$ python -q
>>> import numpy as np
>>> from numpy import linalg as LA
>>> np.set_printoptions(precision=2, suppress=True, linewidth=200, legacy="1.25")
>>> W0 = np.array([[6, 1, 0, 2], [1, -2, 3, 3], [2, 0, -15, 1], [3, 2, 2, 17]])
>>> x0 = np.array([2, 0, 2, 1])
>>> y = W0 @ x0
>>> y
array([ 14,  11, -25,  27])
>>> np.round(LA.solve(W0, W0[:, 2]), 2) + 0
array([0., 0., 1., 0.])
>>> LA.solve(W0, y + W0[:, 1])
array([2., 1., 2., 1.])
>>> LA.solve(W0, y)
array([ 2., -0.,  2.,  1.])
>>> LA.solve(W0, -3 * y)
array([-6., -0., -6., -3.])
>>> A2 = np.array([[1, 3, 3], [3, 0, 2]])
>>> Z = np.kron(A2, W0)
>>> LA.matrix_rank(Z)
8
>>> Z
array([[  6,   1,   0,   2,  18,   3,   0,   6,  18,   3,   0,   6],
       [  1,  -2,   3,   3,   3,  -6,   9,   9,   3,  -6,   9,   9],
       [  2,   0, -15,   1,   6,   0, -45,   3,   6,   0, -45,   3],
       [  3,   2,   2,  17,   9,   6,   6,  51,   9,   6,   6,  51],
       [ 18,   3,   0,   6,   0,   0,   0,   0,  12,   2,   0,   4],
       [  3,  -6,   9,   9,   0,   0,   0,   0,   2,  -4,   6,   6],
       [  6,   0, -45,   3,   0,   0,   0,   0,   4,   0, -30,   2],
       [  9,   6,   6,  51,   0,   0,   0,   0,   6,   4,   4,  34]])
>>> rng = np.random.default_rng(773)
>>> z = rng.permutation(4)
>>> z
array([2, 3, 0, 1])
>>> A2 = W0[z][:, z]
>>> np.trace(A2)
6
>>> A2 = np.array([[-3, -3], [1, -2], [-5, -1], [-2, -3]])
>>> np.einsum("ij,ij->i", W0, W0)
array([ 41,  23, 230, 306])
>>> np.einsum("ik,kj->ji", W0, A2)
array([[-21, -26,  67, -51],
       [-26, -11,   6, -66]])
>>> A2.T @ W0.T
array([[-21, -26,  67, -51],
       [-26, -11,   6, -66]])
>>> np.einsum("ij->j", W0)
array([ 12,   1, -10,  23])
>>> W0 @ A2
array([[-21, -26],
       [-26, -11],
       [ 67,   6],
       [-51, -66]])
>>> data = np.loadtxt("block3.csv", delimiter=",")
>>> data
array([[ 1.  ,  0.  ,  0.  ,  0.  ,  0.  ],
       [ 0.  ,  1.  ,  0.  ,  0.  ,  0.  ],
       [ 0.  ,  0.  , -0.21,  0.98,  0.  ],
       [ 0.  ,  0.  , -0.98, -0.21,  0.  ],
       [ 0.  ,  0.  ,  0.  ,  0.  ,  1.  ]])
>>> z = rng.permutation(5)
>>> z
array([0, 1, 4, 2, 3])
>>> A2 = data[z][:, z]
>>> np.sort(np.abs(LA.eigvals(A2)))
array([1., 1., 1., 1., 1.])
>>> round(float(LA.det(A2)), 2), round(LA.det(data[z]), 2)
(1.0, 1.0)
>>> A2
array([[ 1.  ,  0.  ,  0.  ,  0.  ,  0.  ],
       [ 0.  ,  1.  ,  0.  ,  0.  ,  0.  ],
       [ 0.  ,  0.  ,  1.  ,  0.  ,  0.  ],
       [ 0.  ,  0.  ,  0.  , -0.21,  0.98],
       [ 0.  ,  0.  ,  0.  , -0.98, -0.21]])
>>> A2 = LA.inv(data)
>>> LA.inv(A2)
array([[ 1.  ,  0.  ,  0.  ,  0.  ,  0.  ],
       [ 0.  ,  1.  ,  0.  ,  0.  ,  0.  ],
       [ 0.  ,  0.  , -0.21,  0.98,  0.  ],
       [-0.  , -0.  , -0.98, -0.21, -0.  ],
       [ 0.  ,  0.  ,  0.  ,  0.  ,  1.  ]])
>>> np.round(LA.slogdet(data)[0], 2)
1.0
>>> np.round(data @ A2, 2) + 0
array([[1., 0., 0., 0., 0.],
       [0., 1., 0., 0., 0.],
       [0., 0., 1., 0., 0.],
       [0., 0., 0., 1., 0.],
       [0., 0., 0., 0., 1.]])
>>> LA.det(data) * A2
array([[ 1.  ,  0.  ,  0.  ,  0.  ,  0.  ],
       [ 0.  ,  1.  ,  0.  ,  0.  ,  0.  ],
       [-0.  , -0.  , -0.21, -0.98, -0.  ],
       [ 0.  ,  0.  ,  0.98, -0.21,  0.  ],
       [ 0.  ,  0.  ,  0.  ,  0.  ,  1.  ]])
>>> round(LA.det(data) * LA.det(A2), 2)
1.0
>>> (np.abs(A2) > 1e-9).astype(int)
array([[1, 0, 0, 0, 0],
       [0, 1, 0, 0, 0],
       [0, 0, 1, 1, 0],
       [0, 0, 1, 1, 0],
       [0, 0, 0, 0, 1]])
>>> r0 = np.array([-5, -2, 0, -1, -4])
>>> A2 = data + np.outer(r0, np.eye(5)[0])
>>> LA.matrix_rank(A2 - data)
1
>>> round(LA.det(A2) / LA.det(data), 2), np.round(1 + LA.solve(data, r0)[0], 2)
(-4.0, -4.0)
>>> LA.matrix_rank(LA.inv(A2) - LA.inv(data), tol=1e-8)
1
>>> def softmax(z):
...     e = np.exp(z - z.max(axis=-1, keepdims=True))
...     return e / e.sum(axis=-1, keepdims=True)
... 
>>> softmax(data[2])
array([0.15, 0.15, 0.13, 0.41, 0.15])
>>> scores = data @ data.T / np.sqrt(5)
>>> softmax(scores).round(6).argmax(axis=1)
array([0, 1, 2, 3, 4])
>>> M = np.load("run10.npy")
>>> M
array([[-5,  5,  6],
       [-6,  6,  0],
       [-5,  5,  2],
       [-6,  6,  4],
       [-3,  3,  2]])
>>> np.allclose(M[:-1].T @ LA.lstsq(M[:-1].T, M[-1])[0], M[-1])
True
>>> round(float(np.trace(LA.pinv(M) @ M)), 2)
2.0
>>> LA.lstsq(M[:-1].T, M[-1])[2]
2
>>> left, sig, vt = LA.svd(M)
>>> vecs = vt[:(sig > 1e-8).sum()]
>>> x0 = M[2] + 3 * M[3] + rng.integers(2) * np.eye(3)[1]
>>> x0
array([-23.,  23.,  14.])
>>> LA.matrix_rank(np.vstack([M, x0]))
2
>>> np.diag(vecs.T @ vecs)
array([0.5, 0.5, 1. ])
>>> np.round(vecs.T @ vecs, 2) + 0
array([[ 0.5, -0.5,  0. ],
       [-0.5,  0.5,  0. ],
       [ 0. ,  0. ,  1. ]])
>>> A2 = np.array([[0, 0], [0, 1]])
>>> Z = np.kron(A2, M)
>>> np.round(LA.norm(Z, 2), 2), np.round(LA.norm(A2, 2) * LA.norm(M, 2), 2)
(17.39, 17.39)
>>> rank = LA.matrix_rank(M)
>>> rank
2
>>> null = LA.svd(M)[2][rank:].T
>>> [int(LA.matrix_rank(M[:, :j + 1])) for j in range(3)]
[1, 1, 2]
>>> np.allclose(M @ null, 0)
True
>>> np.round(M @ null, 2) + 0
array([[0.],
       [0.],
       [0.],
       [0.],
       [0.]])
>>> LA.matrix_rank(M.T @ M), LA.matrix_rank(M @ M.T)
(2, 2)
>>> np.round(null[:, 0] / null[np.abs(null[:, 0]).round(6).argmax(), 0], 2) + 0
array([1., 1., 0.])
>>> [int(LA.matrix_rank(M[:i])) for i in range(1, len(M) + 1)]
[1, 2, 2, 2, 2]
>>> [int(LA.matrix_rank(np.delete(M, i, axis=0))) for i in range(5)]
[2, 2, 2, 2, 2]
>>> LA.norm(M, axis=1)
array([9.27, 8.49, 7.35, 9.38, 4.69])
>>> np.round(LA.norm(M, 1), 2), round(LA.norm(M, np.inf), 2)
(25.0, 16.0)
>>> round(LA.norm(M[2], 1), 2), round(float(LA.norm(M[2], np.inf)), 2)
(12.0, 5.0)
>>> round(LA.norm(M, 2), 2)
17.39
